$ ipython --no-banner

In [1]: import numpy as np

In [2]: import numpy.linalg as la

In [3]: np.set_printoptions(suppress=True, linewidth=160)

In [4]: rd = lambda a: np.round(a, 2) + 0

In [5]: F = np.load("dump.npy")

In [6]: F
Out[6]: 
array([[1.  , 0.7 , 0.49, 0.34, 0.24, 0.17, 0.12],
       [0.7 , 1.  , 0.7 , 0.49, 0.34, 0.24, 0.17],
       [0.49, 0.7 , 1.  , 0.7 , 0.49, 0.34, 0.24],
       [0.34, 0.49, 0.7 , 1.  , 0.7 , 0.49, 0.34],
       [0.24, 0.34, 0.49, 0.7 , 1.  , 0.7 , 0.49],
       [0.17, 0.24, 0.34, 0.49, 0.7 , 1.  , 0.7 ],
       [0.12, 0.17, 0.24, 0.34, 0.49, 0.7 , 1.  ]])

In [7]: # symmetric

In [8]: w, V = la.eigh(F)

In [9]: rd(w)
Out[9]: array([0.19, 0.21, 0.27, 0.41, 0.71, 1.53, 3.68])

In [10]: rd(la.eigvalsh(F @ F))
Out[10]: array([ 0.04,  0.04,  0.07,  0.16,  0.51,  2.35, 13.52])

In [11]: rd(np.abs(V[:, -1]))
Out[11]: array([0.3 , 0.37, 0.42, 0.43, 0.42, 0.37, 0.3 ])

In [12]: q, V = la.qr(F[:, :5])[0], la.qr(F[:, 5:])[0]

In [13]: sv = la.svd(q.T @ V, compute_uv=False)

In [14]: rd(la.norm(q @ q.T - V @ V.T, 2))
Out[14]: np.float64(1.0)

In [15]: w, V = la.eigh(F)

In [16]: x = np.array([6, 6, -6, -1, -1, -1, -5])

In [17]: x @ F @ x
Out[17]: np.float64(113.32)

In [18]: rd(x @ F @ x / (x @ x)), rd(w[0]), rd(w[-1])
Out[18]: (np.float64(0.83), np.float64(0.19), np.float64(3.68))

In [19]: (np.sign(V[:, -1].round(6)) == np.sign(V[0, -1].round(6))).astype(int)
Out[19]: array([1, 1, 1, 1, 1, 1, 1])

In [20]: rd(V * np.abs(w) @ V.T)
Out[20]: 
array([[1.  , 0.7 , 0.49, 0.34, 0.24, 0.17, 0.12],
       [0.7 , 1.  , 0.7 , 0.49, 0.34, 0.24, 0.17],
       [0.49, 0.7 , 1.  , 0.7 , 0.49, 0.34, 0.24],
       [0.34, 0.49, 0.7 , 1.  , 0.7 , 0.49, 0.34],
       [0.24, 0.34, 0.49, 0.7 , 1.  , 0.7 , 0.49],
       [0.17, 0.24, 0.34, 0.49, 0.7 , 1.  , 0.7 ],
       [0.12, 0.17, 0.24, 0.34, 0.49, 0.7 , 1.  ]])

In [21]: rd(V * np.maximum(w, 0) @ V.T)
Out[21]: 
array([[1.  , 0.7 , 0.49, 0.34, 0.24, 0.17, 0.12],
       [0.7 , 1.  , 0.7 , 0.49, 0.34, 0.24, 0.17],
       [0.49, 0.7 , 1.  , 0.7 , 0.49, 0.34, 0.24],
       [0.34, 0.49, 0.7 , 1.  , 0.7 , 0.49, 0.34],
       [0.24, 0.34, 0.49, 0.7 , 1.  , 0.7 , 0.49],
       [0.17, 0.24, 0.34, 0.49, 0.7 , 1.  , 0.7 ],
       [0.12, 0.17, 0.24, 0.34, 0.49, 0.7 , 1.  ]])

In [22]: rd(np.abs(F).sum(axis=1).max()), rd(np.abs(w).max())
Out[22]: (np.float64(4.06), np.float64(3.68))
